$ ipython --no-banner

In [1]: import numpy as np

In [2]: from numpy import linalg as LA

In [3]: np.set_printoptions(suppress=True, linewidth=140)

In [4]: K = np.loadtxt("x.csv", delimiter=",")

In [5]: K
Out[5]: 
array([[1., 0., 0., 0.],
       [0., 1., 0., 0.],
       [0., 0., 1., 0.],
       [0., 0., 0., 1.]])

In [6]: evals, evecs = LA.eig(K)

In [7]: np.round(np.sort(LA.eigvals(K.T)), 2)
Out[7]: array([1., 1., 1., 1.])

In [8]: K @ evecs[:, 0] - evals[0] * evecs[:, 0]
Out[8]: array([0., 0., 0., 0.])

In [9]: np.prod(evals)
Out[9]: np.float64(1.0)

In [10]: evals
Out[10]: array([1., 1., 1., 1.])

In [11]: np.round(LA.matrix_power(K, 100), 2)
Out[11]: 
array([[1., 0., 0., 0.],
       [0., 1., 0., 0.],
       [0., 0., 1., 0.],
       [0., 0., 0., 1.]])

In [12]: K @ np.ones(4)
Out[12]: array([1., 1., 1., 1.])

In [13]: p = np.eye(4)[1]

In [14]: for _ in range(4):
    ...:     p = p @ K
    ...:     print(p.round(2))
    ...: 
[0. 1. 0. 0.]
[0. 1. 0. 0.]
[0. 1. 0. 0.]
[0. 1. 0. 0.]

In [15]: W0 = np.load("mat.npy")

In [16]: W0
Out[16]: 
array([[0, 5, 4, 2],
       [5, 4, 5, 4],
       [4, 5, 6, 2],
       [2, 4, 2, 2]])

In [17]: round(LA.eigvalsh(W0).min(), 2)
Out[17]: np.float64(-3.51)

In [18]: np.all(LA.eigvalsh(W0) > 0)
Out[18]: np.False_

In [19]: (W0 + W0.T) / 2
Out[19]: 
array([[0., 5., 4., 2.],
       [5., 4., 5., 4.],
       [4., 5., 6., 2.],
       [2., 4., 2., 2.]])

In [20]: LA.matrix_power(W0, 2)
Out[20]: 
array([[45, 48, 53, 32],
       [48, 82, 78, 44],
       [53, 78, 81, 44],
       [32, 44, 44, 28]])

In [21]: round(np.abs(LA.eigvals(W0)).max(), 2)
Out[21]: np.float64(14.81)

In [22]: np.round(np.sort(np.abs(LA.eigvals(W0))), 2)
Out[22]: array([ 1.08,  1.78,  3.51, 14.81])
